% ipython --no-banner

In [1]: import numpy as np

In [2]: np.set_printoptions(precision=3, suppress=True, linewidth=200)

In [3]: mat = np.load("arr.npy")

In [4]: mat
Out[4]: 
array([[-1.4, -0.7,  0.6, -0.3,  0.6,  0.1,  1. , -0.3],
       [ 0.9, -0.3,  1.6,  1.3,  1.6, -0.2, -0.1,  0. ],
       [ 0.3,  1.3, -1.8,  0.8,  0.8, -3.5, -0.4,  1.9],
       [-1.8, -0.4,  0.4, -0.8,  1. ,  1.2, -0.2,  0.8],
       [-0.5,  0.3, -2.5, -0.4, -0.1, -0.2,  0. , -1.7]])

In [5]: np.diff(mat, axis=0)
Out[5]: 
array([[ 2.3,  0.4,  1. ,  1.6,  1. , -0.3, -1.1,  0.3],
       [-0.6,  1.6, -3.4, -0.5, -0.8, -3.3, -0.3,  1.9],
       [-2.1, -1.7,  2.2, -1.6,  0.2,  4.7,  0.2, -1.1],
       [ 1.3,  0.7, -2.9,  0.4, -1.1, -1.4,  0.2, -2.5]])

In [6]: mat.sum(axis=1)
Out[6]: array([-0.4,  4.8, -0.6,  0.2, -5.1])

In [7]: mat[:, 8]
Traceback (most recent call last):
  Cell In[7], line 1
    mat[:, 8]
IndexError: index 8 is out of bounds for axis 1 with size 8


In [8]: np.linalg.svd(mat, compute_uv=False)
Out[8]: array([4.972, 3.713, 2.785, 1.895, 1.263])

In [9]: np.zeros(5, 8)
Traceback (most recent call last):
  Cell In[9], line 1
    np.zeros(5, 8)
TypeError: Cannot interpret '8' as a data type


In [10]: T = np.stack([mat, -2 * mat, mat[::-1]])

In [11]: T.sum(axis=0)
Out[11]: 
array([[ 0.9,  1. , -3.1, -0.1, -0.7, -0.3, -1. , -1.4],
       [-2.7, -0.1, -1.2, -2.1, -0.6,  1.4, -0.1,  0.8],
       [ 0. ,  0. ,  0. ,  0. ,  0. ,  0. ,  0. ,  0. ],
       [ 2.7,  0.1,  1.2,  2.1,  0.6, -1.4,  0.1, -0.8],
       [-0.9, -1. ,  3.1,  0.1,  0.7,  0.3,  1. ,  1.4]])

In [12]: np.linalg.norm(T, axis=(1, 2))
Out[12]: array([ 7.173, 14.346,  7.173])

In [13]: np.einsum("bij,cij->bc", T, T)
Out[13]: 
array([[  51.45, -102.9 ,   20.36],
       [-102.9 ,  205.8 ,  -40.72],
       [  20.36,  -40.72,   51.45]])

In [14]: T.shape
Out[14]: (3, 5, 8)

In [15]: def softmax(z):
    ...:     e = np.exp(z - z.max(axis=-1, keepdims=True))
    ...:     return e / e.sum(axis=-1, keepdims=True)
    ...: 

In [16]: softmax(mat).sum(axis=1)
Out[16]: array([1., 1., 1., 1., 1.])

In [17]: att = mat @ mat.T / np.sqrt(8)

In [18]: np.round(softmax(att + np.triu(np.full(att.shape, -np.inf), 1)), 3) + 0
Out[18]: 
array([[1.   , 0.   , 0.   , 0.   , 0.   ],
       [0.068, 0.932, 0.   , 0.   , 0.   ],
       [0.   , 0.   , 1.   , 0.   , 0.   ],
       [0.197, 0.047, 0.013, 0.744, 0.   ],
       [0.025, 0.005, 0.055, 0.017, 0.898]])

In [19]: softmax(att).round(6).argmax(axis=1)
Out[19]: array([0, 1, 2, 3, 4])
